$ python -q
>>> import numpy as np
>>> from numpy import linalg as LA
>>> np.set_printoptions(precision=1, suppress=True, linewidth=200)
>>> m1 = np.array([[-2, 3, 1, -2, 0, -1],
...     [1, 0, -3, 2, -2, -3],
...     [2, 3, 1, 1, 2, 1],
...     [-2, 3, -3, -1, -3, 2],
...     [3, 0, 3, -1, -3, -2]])
>>> m1[3] = m1[2]
>>> m1
array([[-2,  3,  1, -2,  0, -1],
       [ 1,  0, -3,  2, -2, -3],
       [ 2,  3,  1,  1,  2,  1],
       [ 2,  3,  1,  1,  2,  1],
       [ 3,  0,  3, -1, -3, -2]])
>>> r = LA.matrix_rank(m1)
>>> r
np.int64(4)
>>> N = LA.svd(m1)[2][r:].T
>>> [int(LA.matrix_rank(m1[:, :j + 1])) for j in range(6)]
[1, 2, 3, 4, 4, 4]
>>> N.shape
(6, 2)
>>> E = np.load("block9.npy")
>>> E
array([[0, 1, 0, 0, 0, 0],
       [0, 0, 0, 1, 0, 0],
       [0, 0, 1, 0, 0, 0],
       [0, 0, 0, 0, 1, 0],
       [0, 0, 0, 0, 0, 1],
       [1, 0, 0, 0, 0, 0]])
>>> np.round(m1 @ LA.pinv(m1) @ m1, 1) + 0
array([[-2.,  3.,  1., -2.,  0., -1.],
       [ 1.,  0., -3.,  2., -2., -3.],
       [ 2.,  3.,  1.,  1.,  2.,  1.],
       [ 2.,  3.,  1.,  1.,  2.,  1.],
       [ 3.,  0.,  3., -1., -3., -2.]])
>>> round(float(np.trace(LA.pinv(m1) @ m1)), 1)
4.0
>>> x0 = np.array([2, -1, 0, -1, -2, -2])
>>> [p for p in range(1, 25) if np.allclose(LA.matrix_power(E, p), np.eye(6))]
[5, 10, 15, 20]
>>> E.T @ (E @ x0)
array([ 2, -1,  0, -1, -2, -2])
>>> LA.inv(E)
array([[0., 0., 0., 0., 0., 1.],
       [1., 0., 0., 0., 0., 0.],
       [0., 0., 1., 0., 0., 0.],
       [0., 1., 0., 0., 0., 0.],
       [0., 0., 0., 1., 0., 0.],
       [0., 0., 0., 0., 1., 0.]])
>>> np.sort(np.abs(np.degrees(np.angle(LA.eigvals(E)))))
array([  0.,   0.,  72.,  72., 144., 144.])
>>> round(LA.norm(x0), 1), round(LA.norm(E @ x0), 1)
(np.float64(3.7), np.float64(3.7))
>>> np.round(LA.det(E), 1)
np.float64(1.0)
>>> np.sort(LA.eigvals(E).real)
array([-0.8, -0.8,  0.3,  0.3,  1. ,  1. ])
